% python3 -q
>>> import numpy as np
>>> from numpy import linalg as LA
>>> np.set_printoptions(suppress=True, linewidth=120)
>>> def rnd(a):
...     return np.round(a, 3) + 0
... 
>>> out = np.array([[1, 1], [1, -1]])
>>> rng = np.random.default_rng(84)
>>> J = np.kron(out, np.kron(out, out))[rng.permutation(8)][:3]
>>> print(J)
[[ 1  1  1  1  1  1  1  1]
 [ 1 -1 -1  1 -1  1  1 -1]
 [ 1  1 -1 -1  1  1 -1 -1]]
>>> u, g = J[0], J[1]
>>> print(u @ u)
8
>>> p = (u @ g) / (u @ u) * u
>>> print(rnd(LA.norm(u + g) ** 2 + LA.norm(u - g) ** 2))
32.0
>>> print(np.outer(u, g))
[[ 1 -1 -1  1 -1  1  1 -1]
 [ 1 -1 -1  1 -1  1  1 -1]
 [ 1 -1 -1  1 -1  1  1 -1]
 [ 1 -1 -1  1 -1  1  1 -1]
 [ 1 -1 -1  1 -1  1  1 -1]
 [ 1 -1 -1  1 -1  1  1 -1]
 [ 1 -1 -1  1 -1  1  1 -1]
 [ 1 -1 -1  1 -1  1  1 -1]]
>>> print(g - p)
[ 1. -1. -1.  1. -1.  1.  1. -1.]
>>> def softmax(z):
...     e = np.exp(z - z.max(axis=-1, keepdims=True))
...     return e / e.sum(axis=-1, keepdims=True)
... 
>>> print(rnd(softmax(J).sum(axis=1)))
[1. 1. 1.]
>>> print(softmax(10 * J[0]))
[0.125 0.125 0.125 0.125 0.125 0.125 0.125 0.125]
>>> scores = J @ J.T / np.sqrt(8)
>>> print(rnd(softmax(scores)[0] @ J))
[1.    0.894 0.789 0.894 0.894 1.    0.894 0.789]
>>> print(rnd(J.mean(axis=0)))
[ 1.     0.333 -0.333  0.333  0.333  1.     0.333 -0.333]
>>> print(np.abs(J).max())
1
>>> print(J.shape)
(3, 8)
>>> print(rnd(LA.norm(J)))
4.899
>>> print(np.count_nonzero(J))
24
>>> print(np.unravel_index(np.abs(J).argmax(), J.shape))
(np.int64(0), np.int64(0))
>>> print(J.sum(axis=0))
[ 3  1 -1  1  1  3  1 -1]
>>> np.zeros(3, 8)
Traceback (most recent call last):
  File "<python-input-26>", line 1, in <module>
    np.zeros(3, 8)
    ~~~~~~~~^^^^^^
TypeError: Cannot interpret '8' as a data type
>>> E = np.load("w.npy")
>>> print(rnd(E))
[[ 0.486  0.857  0.171]
 [ 0.857 -0.429 -0.286]
 [ 0.171 -0.286  0.943]]
>>> # equal to its transpose
>>> vals, evecs = LA.eigh(E)
>>> x = np.array([1, 0, 1])
>>> print(rnd(evecs * np.maximum(vals, 0) @ evecs.T))
[[ 0.743  0.429  0.086]
 [ 0.429  0.286 -0.143]
 [ 0.086 -0.143  0.971]]
>>> print(rnd(x @ E @ x / (x @ x)), vals[0], rnd(vals[-1]))
0.886 -1.0 1.0
>>> print(rnd(x @ E @ x))
1.771
>>> print(rnd(evecs * np.abs(vals) @ evecs.T))
[[1. 0. 0.]
 [0. 1. 0.]
 [0. 0. 1.]]
>>> print(rnd(np.abs(E).sum(axis=1).max()), rnd(np.abs(vals).max()))
1.571 1.0
>>> X = np.load("arr.npy")
>>> print(X)
[[-0.33  1.39  3.24 -5.07 -2.84  1.22]
 [-3.06 -1.31  1.65 -1.68 -1.75  1.97]
 [ 0.19  0.9   0.81 -0.78 -0.38  1.46]
 [-1.9  -0.04  0.1  -0.09 -0.03  1.27]
 [ 2.61  2.89 -1.12  1.05  1.82  0.12]]
>>> blk = np.stack([X, 2 * X, X[::-1]])
>>> print(blk.shape)
(3, 5, 6)
>>> print(LA.matrix_rank(blk))
[4 4 4]
>>> print(LA.matrix_rank(blk.reshape(3, -1)))
2
>>> print(rnd(np.einsum("bij,cij->bc", blk, blk)))
[[101.843 203.687   0.223]
 [203.687 407.374   0.446]
 [  0.223   0.446 101.844]]
>>> M = np.load("data.npy")
>>> print(M)
[[ 0  0  0  3]
 [ 3  0  0  0]
 [ 0 -2  0  0]
 [ 0  0  2  0]]
>>> out = M / LA.norm(M, axis=1, keepdims=True)
>>> C2 = out @ out.T
>>> print(C2[1])
[0. 1. 0. 0.]
>>> print(np.argwhere(np.triu(np.abs(C2) > 0.95, 1)))
[]
>>> print((np.abs(C2) > 0.9).astype(int))
[[1 0 0 0]
 [0 1 0 0]
 [0 0 1 0]
 [0 0 0 1]]
>>> print(rnd(LA.norm(out, axis=1)))
[1. 1. 1. 1.]
>>> F = np.load("block19.npy")
>>> print(F)
[[  4.786  15.937 -15.574  -2.907]
 [  4.57   15.43  -17.13    0.163]
 [  5.724  14.246 -16.001  -3.333]
 [  5.925  14.428 -16.527  -2.677]
 [  5.48   15.037 -16.307  -2.445]
 [  5.954  -8.783 -10.779  20.543]
 [  5.779  15.919 -16.404  -3.971]
 [  5.142  -8.698 -10.713  18.645]
 [  4.755  14.017 -15.796  -4.834]
 [  4.944  16.309 -14.668  -3.133]
 [  3.756 -11.228 -12.301  19.559]
 [  7.135  13.943 -17.717  -3.336]
 [  3.373  14.49  -13.891  -2.392]
 [  6.786  15.401 -15.481  -1.129]]
>>> P = F @ LA.solve(F.T @ F, F.T)
>>> print(rnd(LA.eigvalsh(P)))
[0. 0. 0. 0. 0. 0. 0. 0. 0. 0. 1. 1. 1. 1.]
>>> print(rnd(np.trace(P)))
4.0
